$ python -q
>>> import numpy as np
>>> np.set_printoptions(precision=1, suppress=True, linewidth=200, legacy="1.25")
>>> arr = np.array([[-1, 0, 1, 2, 3],
...     [4, 5, 6, 7, 8],
...     [9, 10, 11, 12, 13],
...     [14, 15, 16, 17, 18],
...     [19, 20, 21, 22, 23]])
>>> P = np.triu(np.array([[0, -1, 0, 1, 0],
...     [-2, -2, -1, -1, -2],
...     [2, 1, -1, 1, 0],
...     [2, -2, 0, -2, 2],
...     [1, 0, 0, 1, -2]]), 1) + np.eye(5)
>>> B = P @ arr @ np.linalg.inv(P)
>>> round(float(np.linalg.det(B)), 1)
0.0
>>> np.linalg.matrix_rank(B)
2
>>> B
array([[   9.,   19.,   30.,   -8.,   67.],
       [ -57., -117., -180.,   54., -411.],
       [  23.,   48.,   75.,  -21.,  169.],
       [  52.,  107.,  165.,  -49.,  376.],
       [  19.,   39.,   60.,  -18.,  137.]])
>>> P @ arr - arr @ P
array([[ 10.,   9.,  10.,  10.,   6.],
       [-61., -61., -64., -78., -81.],
       [ 14.,  24.,  26.,   7.,  14.],
       [ 38.,  54.,  57.,  29.,  42.],
       [  0.,  19.,  20., -20.,  -4.]])
>>> B = np.array([[-1, 0, -3], [-2, -1, 0]])
>>> W2 = np.kron(B, arr)
>>> W2.shape
(10, 15)
>>> np.linalg.lstsq(arr[:-1].T, arr[-1])[2]
2
>>> np.abs(np.diag(np.linalg.qr(arr)[1])) > 1e-9
array([ True,  True, False, False, False])
>>> round(float(np.linalg.norm(arr) ** 2 / np.linalg.norm(arr, 2) ** 2), 1)
1.0
>>> round(float(np.linalg.norm(arr[0], 1)), 1), np.round(np.linalg.norm(arr[0], np.inf), 1)
(7.0, 3.0)
>>> arr[0] @ arr[1]
40
>>> Uu, s, Vh = np.linalg.svd(arr)
>>> vecs = Vh[:(s > 1e-8).sum()]
>>> rng = np.random.default_rng(774221)
>>> x = arr[3] + -3 * arr[1] + rng.integers(2) * np.eye(5)[0]
>>> x
array([ 3.,  0., -2., -4., -6.])
>>> np.allclose(vecs.T @ vecs @ x, x)
False
>>> round(np.linalg.norm(x - vecs.T @ vecs @ x), 1)
0.6
>>> np.round(vecs.T @ vecs, 1) + 0
array([[ 0.6,  0.4,  0.2,  0. , -0.2],
       [ 0.4,  0.3,  0.2,  0.1,  0. ],
       [ 0.2,  0.2,  0.2,  0.2,  0.2],
       [ 0. ,  0.1,  0.2,  0.3,  0.4],
       [-0.2,  0. ,  0.2,  0.4,  0.6]])
>>> M = np.load("out19.npy")
>>> M.round(1) + 0
array([[ 1. ,  0. , -0.1,  0. , -0.1,  0.1],
       [ 0. ,  1. , -0.1,  0. ,  0. ,  0.1],
       [-0.1, -0.1,  0.7,  0.1, -0.2,  0.4],
       [ 0. ,  0. ,  0.1,  1. ,  0.1, -0.1],
       [-0.1,  0. , -0.2,  0.1,  0.8,  0.3],
       [ 0.1,  0.1,  0.4, -0.1,  0.3,  0.5]])
>>> ev, vecs = np.linalg.eigh(M)
>>> (ev > 1e-8).sum(), (ev < -1e-8).sum()
(5, 0)
>>> np.round(vecs.T @ M @ vecs, 1) + 0
array([[0., 0., 0., 0., 0., 0.],
       [0., 1., 0., 0., 0., 0.],
       [0., 0., 1., 0., 0., 0.],
       [0., 0., 0., 1., 0., 0.],
       [0., 0., 0., 0., 1., 0.],
       [0., 0., 0., 0., 0., 1.]])
>>> np.unique(ev.round(6) + 0, return_counts=True)[1]
array([1, 5])
>>> np.round(vecs.T @ vecs, 1) + 0
array([[1., 0., 0., 0., 0., 0.],
       [0., 1., 0., 0., 0., 0.],
       [0., 0., 1., 0., 0., 0.],
       [0., 0., 0., 1., 0., 0.],
       [0., 0., 0., 0., 1., 0.],
       [0., 0., 0., 0., 0., 1.]])
